% ipython --no-banner

In [1]: import numpy as np

In [2]: import numpy.linalg as la

In [3]: np.set_printoptions(precision=3, suppress=True, linewidth=140)

In [4]: Z = np.array([[-4, 0, 5]])

In [5]: rng = np.random.default_rng(21)

In [6]: M = rng.normal(size=(39, 1)) @ Z + np.array([0, 1, 0])

In [7]: print(M)
[[-1.435  1.     1.794]
 [-6.043  1.     7.553]
 [ 7.145  1.    -8.932]
 [-6.746  1.     8.433]
 [ 0.189  1.    -0.237]
 [ 3.2    1.    -4.   ]
 [ 3.212  1.    -4.015]
 [ 4.331  1.    -5.414]
 [ 0.895  1.    -1.118]
 [-3.336  1.     4.169]
 [-2.336  1.     2.92 ]
 [-2.553  1.     3.191]
 [ 6.779  1.    -8.474]
 [ 6.284  1.    -7.855]
 [-6.215  1.     7.769]
 [-3.876  1.     4.844]
 [-8.733  1.    10.916]
 [-4.839  1.     6.049]
 [ 4.098  1.    -5.122]
 [-5.141  1.     6.426]
 [-2.514  1.     3.142]
 [-0.859  1.     1.074]
 [ 3.279  1.    -4.099]
 [-0.011  1.     0.014]
 [ 0.588  1.    -0.735]
 [-3.57   1.     4.463]
 [-0.498  1.     0.622]
 [-6.339  1.     7.924]
 [ 3.098  1.    -3.872]
 [-1.884  1.     2.356]
 [-1.995  1.     2.494]
 [ 3.457  1.    -4.322]
 [ 4.725  1.    -5.906]
 [-4.054  1.     5.068]
 [-2.07   1.     2.587]
 [ 0.65   1.    -0.813]
 [-1.577  1.     1.972]
 [ 2.701  1.    -3.377]
 [-0.953  1.     1.192]]

In [8]: # rows and columns are dependent

In [9]: rk = la.matrix_rank(M)

In [10]: print(rk)
2

In [11]: N = la.svd(M)[2][rk:].T

In [12]: print(np.allclose(M @ N, 0))
True

In [13]: print([int(la.matrix_rank(M[:, :j + 1])) for j in range(3)])
[1, 2, 2]

In [14]: print([int(la.matrix_rank(np.delete(M, i, axis=0))) for i in range(39)])
[2, 2, 2, 2, 2, 2, 2, 2, 2, 2, 2, 2, 2, 2, 2, 2, 2, 2, 2, 2, 2, 2, 2, 2, 2, 2, 2, 2, 2, 2, 2, 2, 2, 2, 2, 2, 2, 2, 2]

In [15]: print([int(la.matrix_rank(M[:i])) for i in range(1, len(M) + 1)])
[1, 2, 2, 2, 2, 2, 2, 2, 2, 2, 2, 2, 2, 2, 2, 2, 2, 2, 2, 2, 2, 2, 2, 2, 2, 2, 2, 2, 2, 2, 2, 2, 2, 2, 2, 2, 2, 2, 2]

In [16]: print(round(np.trace(la.pinv(M) @ M), 3))
2.0

In [17]: vec = np.array([0, -1, -1])

In [18]: h1 = np.maximum(M @ vec, 0)

In [19]: print(np.maximum(M @ (3 * vec), 0))
[ 0.     0.    23.795  0.     0.     9.     9.044 13.242  0.355  0.     0.     0.    22.422 20.564  0.     0.     0.     0.    12.366
  0.     0.     0.     9.298  0.     0.     0.     0.     0.     8.617  0.     0.     9.965 14.719  0.     0.     0.     0.     7.13
  0.   ]

In [20]: print(round(float(la.norm(M, 1)), 3), round(la.norm(M, np.inf), 3))
165.264 20.649

In [21]: print(round(la.norm(M[13] - M[3]), 3))
20.859

In [22]: print(np.round(la.norm(M) ** 2 / la.norm(M, 2) ** 2, 3))
1.023

In [23]: print(la.norm(M, axis=1).argmax())
16

In [24]: U, sv, VT = la.svd(M)

In [25]: vecs = VT[:(sv > 1e-8).sum()]

In [26]: vec = M[27] + -3 * M[14] + rng.integers(2) * np.eye(3)[0]

In [27]: print(vec)
[ 12.307  -2.    -15.383]

In [28]: print(la.matrix_rank(np.vstack([M, vec])))
2

In [29]: print(np.diag(vecs.T @ vecs))
[0.39 1.   0.61]

In [30]: print(np.round(vecs.T @ vecs, 3) + 0)
[[ 0.39   0.    -0.488]
 [ 0.     1.     0.   ]
 [-0.488  0.     0.61 ]]
